In [1]: import numpy as np

In [2]: from numpy import linalg as LA

In [3]: np.set_printoptions(suppress=True, linewidth=200)

In [4]: feats = np.load("m.npy")

In [5]: print(feats)
[[ 1 -1  1 -1  1 -1  1 -1]
 [ 1  1 -1 -1  1  1 -1 -1]
 [ 1 -1 -1  1  1 -1 -1  1]]

In [6]: Y = feats / np.sqrt((feats ** 2).mean(axis=1, keepdims=True))

In [7]: print(LA.matrix_rank(feats - feats.mean(axis=1, keepdims=True)))
3

In [8]: np.round(LA.norm(Y, axis=1), 2)
Out[8]: array([2.83, 2.83, 2.83])

In [9]: print(Y[0])
[ 1. -1.  1. -1.  1. -1.  1. -1.]

In [10]: feats - feats.mean(axis=1, keepdims=True)
Out[10]: 
array([[ 1., -1.,  1., -1.,  1., -1.,  1., -1.],
       [ 1.,  1., -1., -1.,  1.,  1., -1., -1.],
       [ 1., -1., -1.,  1.,  1., -1., -1.,  1.]])

In [11]: x0 = np.array([-2, 5, -2, -4, -5, -2, -5, 4])

In [12]: print(feats @ x0)
[-17   3  -3]

In [13]: feats @ (2 * x0)
Out[13]: array([-34,   6,  -6])

In [14]: (feats * x0).sum(axis=1)
Out[14]: array([-17,   3,  -3])

In [15]: LA.norm(feats @ x0) <= LA.norm(feats, 2) * LA.norm(x0) + 1e-9
Out[15]: np.True_

In [16]: feats @ np.ones(8)
Out[16]: array([0., 0., 0.])

In [17]: feats * x0
Out[17]: 
array([[-2, -5, -2,  4, -5,  2, -5, -4],
       [-2,  5,  2,  4, -5, -2,  5, -4],
       [-2, -5,  2, -4, -5,  2,  5,  4]])

In [18]: print((feats @ x0).argmax())
1

In [19]: feats @ np.eye(8)[4]
Out[19]: array([1., 1., 1.])

In [20]: np.einsum("ij,j->i", feats, x0)
Out[20]: array([-17,   3,  -3])

In [21]: x0 = np.array([-4, -1, 0, 2, -5, 0, -1, -3])

In [22]: h = np.maximum(feats @ x0, 0)

In [23]: feats.T @ h
Out[23]: array([0, 0, 0, 0, 0, 0, 0, 0])

In [24]: A = np.loadtxt("sample13.csv", delimiter=",")

In [25]: A.round(2)
Out[25]: 
array([[ 1.48,  1.26,  1.39, -1.16],
       [-1.95,  1.23,  0.67, -0.38],
       [-0.1 , -0.9 ,  1.76,  1.46],
       [ 0.39,  1.91, -1.28,  1.59]])

In [26]: hat = np.triu(np.array([[-3, 1, -2, 1], [-3, -2, -3, -3], [0, -1, 3, -3], [-2, -1, 2, 1]]), 1) + np.eye(4)

In [27]: Y = hat @ A @ LA.inv(hat)

In [28]: LA.matrix_rank(Y)
Out[28]: np.int64(4)

In [29]: print(np.round(np.trace(Y), 2), np.round(np.trace(A), 2))
6.05 6.05

In [30]: np.round(np.poly(Y), 2)
Out[30]: array([  1.  ,  -6.05,  19.91, -41.44,  43.05])
